% ipython --no-banner

In [1]: import numpy as np

In [2]: np.set_printoptions(precision=1, suppress=True, linewidth=160, sign=" ")

In [3]: tidy = lambda a: np.round(a, 1) + 0

In [4]: K = np.load("dump.npy")

In [5]: print(K)
[[ 11.   -1.8   0.4]
 [ -4.5  -1.2  -2.5]
 [-10.   -0.1   0. ]
 [  2.5   1.4   1. ]]

In [6]: other = K / np.linalg.norm(K, axis=1, keepdims=True)

In [7]: gram = other @ other.T

In [8]: print(np.argwhere(np.triu(np.abs(gram) > 0.95, 1)))
[[ 0  2]
 [ 1  3]]

In [9]: t3 = np.stack([K, 3 * K, K[::-1]])

In [10]: print(tidy(np.einsum("bij,cij->bc", t3, t3)))
[[  261.6   784.7   141. ]
 [  784.7  2354.    423. ]
 [  141.    423.    261.6]]

In [11]: print(tidy(t3.sum(axis=0)))
[[ 46.5  -5.8   2.6]
 [-28.   -4.9 -10. ]
 [-44.5  -1.6  -2.5]
 [ 21.    3.8   4.4]]

In [12]: print(np.linalg.matrix_rank(t3))
[ 3  3  3]

In [13]: print(t3.shape)
(3, 4, 3)

In [14]: print(tidy(np.linalg.norm(t3, axis=(1, 2))))
[ 16.2  48.5  16.2]

In [15]: print(np.linalg.matrix_rank(t3.reshape(3, -1)))
2

In [16]: x0 = np.array([-4, -3, 6])

In [17]: h = np.maximum(K @ x0, 0)

In [18]: print(np.maximum(K @ x0, 0) - np.maximum(-K @ x0, 0))
[-36.2   6.6  40.3  -8.2]

In [19]: print(h)
[  0.    6.6  40.3   0. ]

In [20]: print(tidy(K.T @ h))
[-432.7  -12.   -16.5]

In [21]: print(np.flatnonzero(h > 1e-9))
[ 1  2]

In [22]: print(K * (h > 1e-9)[:, None])
[[  0.   -0.    0. ]
 [ -4.5  -1.2  -2.5]
 [-10.   -0.1   0. ]
 [  0.    0.    0. ]]
